In [1]: import numpy as np

In [2]: np.set_printoptions(precision=2, suppress=True, linewidth=160)

In [3]: E = np.load("x.npy")

In [4]: print(E)
[[ 0.5  1.2  2.3  1.8  0.3  1.5 -0.8]
 [-0.2 -1.7 -1.5  0.5  1.  -0.5  0. ]
 [-0.9  0.9 -0.8  0.6 -1.2 -3.1 -0.1]]

In [5]: A2 = E / np.linalg.norm(E, axis=1, keepdims=True)

In [6]: C2 = A2 @ A2.T

In [7]: print(np.linalg.norm(A2, axis=1))
[1. 1. 1.]

In [8]: t = np.radians(120)

In [9]: Rm = np.eye(7)

In [10]: Rm[0, 0] = Rm[3, 3] = np.cos(t)

In [11]: Rm[0, 3], Rm[3, 0] = -np.sin(t), np.sin(t)

In [12]: print(Rm)
[[-0.5   0.    0.   -0.87  0.    0.    0.  ]
 [ 0.    1.    0.    0.    0.    0.    0.  ]
 [ 0.    0.    1.    0.    0.    0.    0.  ]
 [ 0.87  0.    0.   -0.5   0.    0.    0.  ]
 [ 0.    0.    0.    0.    1.    0.    0.  ]
 [ 0.    0.    0.    0.    0.    1.    0.  ]
 [ 0.    0.    0.    0.    0.    0.    1.  ]]

In [13]: A2 = E @ Rm.T

In [14]: print(np.abs(A2 - E).max(axis=0))
[2.31 0.   0.   2.27 0.   0.   0.  ]

In [15]: print(A2)
[[-1.81  1.2   2.3  -0.47  0.3   1.5  -0.8 ]
 [-0.33 -1.7  -1.5  -0.42  1.   -0.5   0.  ]
 [-0.07  0.9  -0.8  -1.08 -1.2  -3.1  -0.1 ]]

In [16]: x = np.array([3, 2, -1, -1, -1, -2, 3])

In [17]: print(A2 @ (2 * x))
[-21.12  -4.95  21.14]

In [18]: print(np.sign((A2 @ x).round(6)))
[-1. -1.  1.]

In [19]: print((A2 @ x).argmax())
2

In [20]: print(A2 @ x)
[-10.56  -2.48  10.57]

In [21]: print(A2 @ np.eye(7)[5])
[ 1.5 -0.5 -3.1]

In [22]: print(np.einsum("ij,j->i", A2, x))
[-10.56  -2.48  10.57]

In [23]: print((A2 * x).sum(axis=1))
[-10.56  -2.48  10.57]

In [24]: A2 = np.array([[0, 1], [0, 1], [2, 1], [1, 0], [1, 1], [2, 1], [0, 0]])

In [25]: print(np.einsum("ik,kj->ij", E, A2))
[[ 9.7  5.8]
 [-2.5 -2.9]
 [-8.4 -5.1]]

In [26]: print(np.einsum("ik,kj->ji", E, A2))
[[ 9.7 -2.5 -8.4]
 [ 5.8 -2.9 -5.1]]

In [27]: print(np.linalg.matrix_rank(E @ A2))
2

In [28]: print(np.einsum("ij,ij->i", E, E))
[13.2   6.68 13.68]

In [29]: print(A2.T @ E.T)
[[ 9.7 -2.5 -8.4]
 [ 5.8 -2.9 -5.1]]

In [30]: print(np.linalg.matrix_rank(np.vstack([E, A2.T])))
5

In [31]: A2 @ E
Traceback (most recent call last):
  Cell In[31], line 1
    A2 @ E
ValueError: matmul: Input operand 1 has a mismatch in its core dimension 0, with gufunc signature (n?,k),(k,m?)->(n?,m?) (size 3 is different from 2)


In [32]: print(np.round(np.einsum("ij->j", E), 2) + 0)
[-0.6  0.4  0.   2.9  0.1 -2.1 -0.9]
